$ python3 -q
>>> import numpy as np
>>> from numpy import linalg as LA
>>> np.set_printoptions(suppress=True, linewidth=100)
>>> u = np.array([1, 0, 2, -2, -1, 1, 2, -2, -2])
>>> g = np.array([0, 0, -1, -1, -2, -1])
>>> m1 = u[:, None] + g[None, :]
>>> print(m1)
[[ 1  1  0  0 -1  0]
 [ 0  0 -1 -1 -2 -1]
 [ 2  2  1  1  0  1]
 [-2 -2 -3 -3 -4 -3]
 [-1 -1 -2 -2 -3 -2]
 [ 1  1  0  0 -1  0]
 [ 2  2  1  1  0  1]
 [-2 -2 -3 -3 -4 -3]
 [-2 -2 -3 -3 -4 -3]]
>>> # rows 0 and 5 are equal
>>> print(np.abs(np.diag(LA.qr(m1)[1])) > 1e-9)
[ True False  True False False False]
>>> print(np.allclose(m1[:-1].T @ LA.lstsq(m1[:-1].T, m1[-1])[0], m1[-1]))
True
>>> print(np.unique(m1.round(6), axis=0).shape)
(5, 6)
>>> print(round(LA.norm(m1, 2) / LA.norm(m1), 2))
0.96
>>> print(LA.matrix_rank(m1, rtol=0.1))
2
>>> print([round(float(x), 2) for x in LA.svd(m1, compute_uv=False)[:3]])
[13.89, 4.26, 0.0]
>>> Uu, s, vt = LA.svd(m1)
>>> vecs = vt[:(s > 1e-8).sum()]
>>> rng = np.random.default_rng(41)
>>> vec = m1[0] + 4 * m1[4] + rng.integers(2) * np.eye(6)[3]
>>> print(vec)
[ -3.  -3.  -8.  -7. -13.  -8.]
>>> print(round(float(LA.norm(vec - vecs.T @ vecs @ vec)), 2))
0.91
>>> Uu, s, vt = LA.svd(m1)
>>> print(np.argmax(s[:-1] / (s[1:] + 1e-6)) + 1)
2
>>> print(s.round(2) + 0)
[13.89  4.26  0.    0.    0.    0.  ]
>>> out = Uu[:, :2] @ np.diag(s[:2]) @ vt[:2]
>>> print(np.round(LA.norm(m1 - out) / LA.norm(m1), 2))
0.0
>>> print(round(float(LA.norm(m1 - out, 2)), 2), round(s[2], 2))
0.0 0.0
>>> print(out.round(2) + 0)
[[ 1.  1.  0.  0. -1.  0.]
 [ 0.  0. -1. -1. -2. -1.]
 [ 2.  2.  1.  1.  0.  1.]
 [-2. -2. -3. -3. -4. -3.]
 [-1. -1. -2. -2. -3. -2.]
 [ 1.  1.  0.  0. -1.  0.]
 [ 2.  2.  1.  1.  0.  1.]
 [-2. -2. -3. -3. -4. -3.]
 [-2. -2. -3. -3. -4. -3.]]
>>> K = -2 * np.eye(4) + np.ones((4, 4))
>>> print(K)
[[-1.  1.  1.  1.]
 [ 1. -1.  1.  1.]
 [ 1.  1. -1.  1.]
 [ 1.  1.  1. -1.]]
>>> print(np.round(LA.svd(K, compute_uv=False), 2))
[2. 2. 2. 2.]
>>> print(np.round(LA.norm(K, axis=0), 2))
[2. 2. 2. 2.]
>>> print(K[:, 2] @ K[:, 3])
0.0
>>> print(K.T @ K)
[[4. 0. 0. 0.]
 [0. 4. 0. 0.]
 [0. 0. 4. 0.]
 [0. 0. 0. 4.]]
>>> out = np.array([[7, 4], [-7, 4], [5, -2], [-1, 0]])
>>> print(np.einsum("ik,kj->ji", K, out))
[[-10.  18.  -6.   6.]
 [ -2.  -2.  10.   6.]]
>>> print(K @ out)
[[-10.  -2.]
 [ 18.  -2.]
 [ -6.  10.]
 [  6.   6.]]
>>> print(np.vstack([K, out.T]).shape)
(6, 4)
>>> print(LA.matrix_rank(K @ out))
2
>>> print(np.einsum("ij,ij->i", K, K))
[4. 4. 4. 4.]
>>> print(out.T @ K.T)
[[-10.  18.  -6.   6.]
 [ -2.  -2.  10.   6.]]
>>> print(np.einsum("ik,kj->ij", K, out))
[[-10.  -2.]
 [ 18.  -2.]
 [ -6.  10.]
 [  6.   6.]]
>>> w, vecs = LA.eigh(K)
>>> print(np.abs(vecs[:, -1]).round(6).argmax())
0
>>> print(w.round(2))
[-2. -2. -2.  2.]
>>> print(np.round(vecs.T @ vecs, 2) + 0)
[[1. 0. 0. 0.]
 [0. 1. 0. 0.]
 [0. 0. 1. 0.]
 [0. 0. 0. 1.]]
>>> print(np.round(LA.eigvalsh(K + 2 * np.eye(4)), 2) + 0)
[0. 0. 0. 4.]
>>> print(np.round(vecs @ np.diag(w) @ vecs.T, 2))
[[-1.  1.  1.  1.]
 [ 1. -1.  1.  1.]
 [ 1.  1. -1.  1.]
 [ 1.  1.  1. -1.]]
>>> print((w > 1e-8).sum(), (w < -1e-8).sum())
1 3
>>> print(np.round(LA.eigvalsh(K @ K), 2))
[4. 4. 4. 4.]
>>> print(np.round(vecs.T @ K @ vecs, 2) + 0)
[[-2.  0.  0.  0.]
 [ 0. -2.  0.  0.]
 [ 0.  0. -2.  0.]
 [ 0.  0.  0.  2.]]
>>> print(np.unique(w.round(6) + 0, return_counts=True)[1])
[3 1]
>>> print(np.round(np.poly(K), 2))
[  1.   4.   0. -16. -16.]
>>> print(round(LA.det(K.T), 2))
-16.0
>>> u, g = K[1], K[0]
>>> print(u @ g)
0.0
>>> pr = (u @ g) / (u @ u) * u
>>> print(g - pr)
[-1.  1.  1.  1.]
>>> print(pr)
[ 0. -0.  0.  0.]
>>> out = np.array([[0, 1, -2, 0],
...     [0, -1, -2, -3],
...     [-2, 3, -1, -3],
...     [1, 2, 1, -3],
...     [-2, 0, 0, -2],
...     [-3, 3, -1, 0],
...     [-2, 3, -1, 1],
...     [3, -3, -3, 2],
...     [0, 2, 2, -2],
...     [-1, 0, 2, -1],
...     [-3, -2, -2, 2],
...     [0, -3, 1, 2]])
>>> cent = np.array([[-3, 1, 5, -1, 4, 5, -5],
...     [4, 0, -3, -3, 0, 4, 3],
...     [4, -4, 4, 5, 3, -1, 3],
...     [4, -3, -1, -4, 5, -2, -4]])
>>> data = out @ cent + 0.3 * rng.normal(size=(12, 7))
>>> print(data.round(2))
[[ -3.92   8.   -10.85 -13.4   -5.67   6.03  -3.35]
 [-24.41  16.61  -2.22   5.36 -20.73   3.84   2.84]
 [  2.58  11.27 -20.24  -0.04 -26.13   9.05  28.26]
 [ -3.08   6.11   6.17  10.24  -8.19  17.93  16.59]
 [ -2.06   4.01  -7.87   9.83 -18.12  -5.5   18.39]
 [ 16.67   1.02 -28.39 -11.46 -15.    -1.54  20.98]
 [ 18.44  -1.32 -23.96 -15.98  -5.97   1.3   12.17]
 [-25.16   8.59   9.83 -17.01  12.83   1.54 -41.53]
 [  8.24  -1.92   3.82  12.13  -3.85   9.94  19.87]
 [  7.34  -5.74   4.43  15.3   -2.92  -5.13  14.9 ]
 [  0.82  -0.98 -18.94  -8.65  -7.6  -25.01  -4.88]
 [ -0.35 -10.2   10.67   6.04  12.84 -17.23 -14.01]]
>>> print(round(float(LA.norm(data) ** 2 / LA.norm(data, 2) ** 2), 2))
1.88
>>> print(np.round(LA.norm(data, 2), 2))
90.08
>>> print(round(LA.norm(data[4] - data[3]), 2))
29.21
>>> W0 = np.loadtxt("mat.csv", delimiter=",")
>>> print(W0.round(2))
[[ -9.61   2.39   7.46   2.92  -4.98   4.93   6.27  -8.78   8.51]
 [-12.65  -5.04  12.21   4.39  -5.33  -2.62   2.31  -0.75   2.24]
 [-12.72  -3.5   11.82   4.31  -5.59  -0.9    3.45  -2.81   3.97]
 [-12.58  -5.35  12.24   4.39  -5.24  -2.99   2.05  -0.29   1.86]
 [ -4.57   6.28   2.05   1.05  -3.15   8.07   6.72 -10.97   9.68]
 [ 11.87   6.8  -12.07  -4.26   4.69   4.77  -0.66  -2.03   0.16]
 [ -1.84   7.62  -0.66   0.09  -2.04   8.91   6.4  -11.14   9.46]
 [  3.73  -6.74  -1.19  -0.75   2.81  -8.38  -6.66  11.08  -9.66]
 [ 12.73   3.61 -11.86  -4.32   5.58   1.02  -3.38   2.68  -3.85]
 [ -4.21  -9.16   6.26   1.96  -0.64  -9.21  -4.67   9.64  -7.44]
 [ -4.82  -9.21   6.78   2.15  -0.93  -9.11  -4.42   9.34  -7.12]
 [  9.14   8.69 -10.3   -3.5    3.08   7.51   2.    -6.13   3.9 ]
 [  9.37  -2.64  -7.18  -2.83   4.91  -5.15  -6.34   8.97  -8.63]
 [ -6.7   -9.18   8.37   2.76  -1.84  -8.64  -3.51   8.21  -5.94]
 [ 11.57   7.16 -11.92  -4.18   4.49   5.24  -0.26  -2.68   0.74]
 [ -1.16   7.88  -1.32  -0.15  -1.75   9.05   6.28 -11.09   9.34]
 [ 12.71   4.67 -12.16  -4.38   5.41   2.2   -2.6    1.27  -2.69]
 [ 12.7    4.76 -12.17  -4.39   5.39   2.3   -2.53   1.14  -2.58]
 [ 10.95   7.73 -11.56  -4.02   4.1    6.02   0.45  -3.8    1.74]
 [ 12.04   1.11 -10.55  -3.94   5.63  -1.6   -4.87   5.57  -6.17]
 [  9.52  -2.48  -7.36  -2.89   4.96  -5.01  -6.29   8.85  -8.55]
 [ 11.77   0.56 -10.15  -3.81   5.58  -2.15  -5.15   6.15  -6.61]
 [ 11.92   6.72 -12.09  -4.27   4.72   4.67  -0.74  -1.9    0.04]
 [ 10.08   8.28 -10.98  -3.78   3.6    6.84   1.26  -5.04   2.88]
 [-11.6   -7.13  11.93   4.19  -4.5   -5.2    0.29   2.63  -0.69]
 [  4.08  -6.55  -1.55  -0.88   2.95  -8.26  -6.69  11.04  -9.68]
 [ 11.48   7.25 -11.87  -4.16   4.43   5.36  -0.15  -2.86   0.89]
 [-12.7   -3.33  11.76   4.29  -5.61  -0.71   3.57  -3.03   4.14]
 [ 12.62   2.85 -11.55  -4.24   5.64   0.2   -3.88   3.62  -4.62]
 [-11.74  -6.96  12.     4.22  -4.6   -4.98   0.48   2.33  -0.42]
 [ -9.55   2.45   7.39   2.9   -4.96   4.98   6.29  -8.83   8.54]
 [ 11.91   0.84 -10.36  -3.88   5.6   -1.88  -5.01   5.86  -6.39]
 [ 10.79   7.85 -11.45  -3.98   4.01   6.19   0.61  -4.05   1.97]
 [ 10.85  -0.89  -8.95  -3.42   5.36  -3.55  -5.77   7.53  -7.63]
 [  8.09   8.98  -9.49  -3.19   2.54   8.09   2.71  -7.13   4.87]
 [  4.49  -6.33  -1.97  -1.02   3.12  -8.1   -6.72  10.99  -9.68]
 [-10.01   1.95   7.93   3.08  -5.11   4.53   6.14  -8.43   8.27]
 [ -4.39  -9.18   6.41   2.01  -0.73  -9.18  -4.6    9.56  -7.35]
 [  5.64  -5.64  -3.14  -1.44   3.56  -7.61  -6.76  10.75  -9.63]
 [ 12.15   6.37 -12.18  -4.32   4.88   4.23  -1.1   -1.31  -0.48]]
>>> # rows and columns are dependent
>>> Uu, s, vt = LA.svd(W0)
>>> vecs = vt[:(s > 1e-8).sum()]
>>> vec = W0[29] + 3 * W0[20] + rng.integers(2) * np.eye(9)[6]
>>> print(vec.round(2))
[ 16.83 -14.4  -10.08  -4.45  10.27 -20.   -17.4   28.87 -26.08]
>>> print(np.allclose(vecs.T @ vecs @ vec, vec))
False
>>> print(round(float(LA.norm(vec - vecs.T @ vecs @ vec)), 2))
0.94
